% python3 -q
>>> import numpy as np
>>> np.set_printoptions(precision=2, suppress=True, linewidth=200)
>>> rnd = lambda a: np.round(a, 2) + 0
>>> data = np.load("dump.npy")
>>> data
array([[ 0.9 ,  2.1 ,  1.01],
       [ 1.01,  2.05,  1.03],
       [ 1.13,  2.  ,  1.04],
       [ 1.05,  2.  ,  0.81],
       [ 1.04,  1.91,  1.11],
       [ 1.03,  2.07,  0.97],
       [ 1.05,  2.13,  1.04],
       [ 1.04,  1.9 ,  0.9 ],
       [ 0.92,  2.14,  1.11],
       [ 0.98,  2.  ,  1.03],
       [ 0.98,  1.84,  0.98],
       [ 0.97,  2.03,  1.07],
       [ 1.15,  1.99,  1.12],
       [ 0.97,  1.89,  0.94],
       [ 1.04,  2.01,  1.16],
       [ 1.05,  2.09,  1.04],
       [ 0.91,  2.01,  0.98],
       [ 0.91,  1.97,  1.06],
       [ 1.08,  1.85,  1.01],
       [ 1.01,  1.98,  0.85],
       [ 1.01,  2.  ,  0.97],
       [ 0.01, -1.06, -1.99],
       [-0.01, -0.97, -2.09],
       [ 0.07, -1.07, -2.05],
       [ 0.06, -1.03, -2.14],
       [-0.08, -1.  , -2.01],
       [-0.01, -0.87, -1.96],
       [-0.39, -0.95, -1.96],
       [ 0.15, -1.02, -2.04],
       [ 0.12, -1.21, -2.  ],
       [-0.06, -1.05, -2.06],
       [ 0.08, -1.  , -2.01],
       [ 0.09, -0.95, -2.2 ],
       [ 0.02, -0.9 , -1.98],
       [-0.23, -0.97, -2.03],
       [ 0.25, -1.01, -2.06],
       [ 0.08, -1.08, -1.92],
       [ 0.08, -0.84, -1.84],
       [-0.04, -1.05, -2.04],
       [-0.08, -1.15, -2.  ],
       [-0.04, -1.14, -2.08],
       [-0.11, -1.08, -1.85]])
>>> proj = data @ np.linalg.solve(data.T @ data, data.T)
>>> rnd(np.linalg.eigvalsh(proj))
array([0., 0., 0., 0., 0., 0., 0., 0., 0., 0., 0., 0., 0., 0., 0., 0., 0., 0., 0., 0., 0., 0., 0., 0., 0., 0., 0., 0., 0., 0., 0., 0., 0., 0., 0., 0., 0., 0., 0., 1., 1., 1.])
>>> np.allclose(proj @ proj, proj)
True
>>> rnd(proj @ data[:, 2])
array([ 1.01,  1.03,  1.04,  0.81,  1.11,  0.97,  1.04,  0.9 ,  1.11,  1.03,  0.98,  1.07,  1.12,  0.94,  1.16,  1.04,  0.98,  1.06,  1.01,  0.85,  0.97, -1.99, -2.09, -2.05, -2.14, -2.01, -1.96,
       -1.96, -2.04, -2.  , -2.06, -2.01, -2.2 , -1.98, -2.03, -2.06, -1.92, -1.84, -2.04, -2.  , -2.08, -1.85])
>>> rng = np.random.default_rng(90413)
>>> Y = data + rng.integers(-2, 3, (42, 2)) @ rng.integers(-2, 3, (2, 3))
>>> rnd(Y)
array([[-1.1 ,  6.1 , -2.99],
       [-0.99,  2.05, -0.97],
       [-1.87,  0.  , -0.96],
       [-0.95,  6.  , -3.19],
       [ 3.04,  5.91,  1.11],
       [-1.97,  4.07, -3.03],
       [-1.95,  4.13, -2.96],
       [ 4.04, -0.1 ,  4.9 ],
       [ 4.92,  2.14,  5.11],
       [-3.02,  2.  , -2.97],
       [-0.02, -4.16,  2.98],
       [ 0.97, 10.03, -2.93],
       [-2.85,  1.99, -2.88],
       [-1.03,  1.89, -1.06],
       [ 2.04,  0.01,  3.16],
       [ 4.05,  4.09,  3.04],
       [ 1.91,  4.01,  0.98],
       [ 1.91,  7.97, -0.94],
       [ 0.08, -0.15,  1.01],
       [ 3.01,  1.98,  2.85],
       [ 0.01,  8.  , -3.03],
       [ 3.01, -3.06,  2.01],
       [ 1.99, -0.97, -0.09],
       [ 2.07, -1.07, -0.05],
       [ 3.06, -3.03,  1.86],
       [-1.08,  1.  , -4.01],
       [ 0.99,  1.13, -1.96],
       [-0.39, -4.95,  0.04],
       [-1.85, -1.02, -4.04],
       [ 4.12, -1.21,  2.  ],
       [ 2.94, -3.05,  1.94],
       [-2.92,  1.  , -6.01],
       [ 0.09,  7.05, -6.2 ],
       [-0.98,  1.1 , -3.98],
       [-0.23, -0.97, -2.03],
       [ 1.25,  0.99, -2.06],
       [-1.92,  2.92, -5.92],
       [ 2.08, -0.84,  0.16],
       [-0.04,  6.95, -6.04],
       [-2.08,  2.85, -6.  ],
       [-3.04,  0.86, -6.08],
       [-2.11,  2.92, -5.85]])
>>> rnd(np.linalg.svd(Y - data, compute_uv=False))
array([28.57, 16.61,  0.  ])
>>> np.abs(Y - data).sum(axis=1)
array([10.,  4.,  7., 10.,  6.,  9.,  9.,  9.,  8.,  8.,  9., 12.,  8.,  4.,  5.,  7.,  3.,  9.,  3.,  4., 11.,  9.,  4.,  4.,  9.,  5.,  3.,  6.,  4.,  8.,  9.,  9., 12.,  5.,  0.,  3., 10.,  4.,
       12., 10.,  9., 10.])
>>> rnd(Y - data)
array([[-2.,  4., -4.],
       [-2.,  0., -2.],
       [-3., -2., -2.],
       [-2.,  4., -4.],
       [ 2.,  4.,  0.],
       [-3.,  2., -4.],
       [-3.,  2., -4.],
       [ 3., -2.,  4.],
       [ 4.,  0.,  4.],
       [-4.,  0., -4.],
       [-1., -6.,  2.],
       [ 0.,  8., -4.],
       [-4.,  0., -4.],
       [-2.,  0., -2.],
       [ 1., -2.,  2.],
       [ 3.,  2.,  2.],
       [ 1.,  2.,  0.],
       [ 1.,  6., -2.],
       [-1., -2.,  0.],
       [ 2.,  0.,  2.],
       [-1.,  6., -4.],
       [ 3., -2.,  4.],
       [ 2.,  0.,  2.],
       [ 2.,  0.,  2.],
       [ 3., -2.,  4.],
       [-1.,  2., -2.],
       [ 1.,  2.,  0.],
       [ 0., -4.,  2.],
       [-2.,  0., -2.],
       [ 4.,  0.,  4.],
       [ 3., -2.,  4.],
       [-3.,  2., -4.],
       [ 0.,  8., -4.],
       [-1.,  2., -2.],
       [ 0.,  0.,  0.],
       [ 1.,  2.,  0.],
       [-2.,  4., -4.],
       [ 2.,  0.,  2.],
       [ 0.,  8., -4.],
       [-2.,  4., -4.],
       [-3.,  2., -4.],
       [-2.,  4., -4.]])
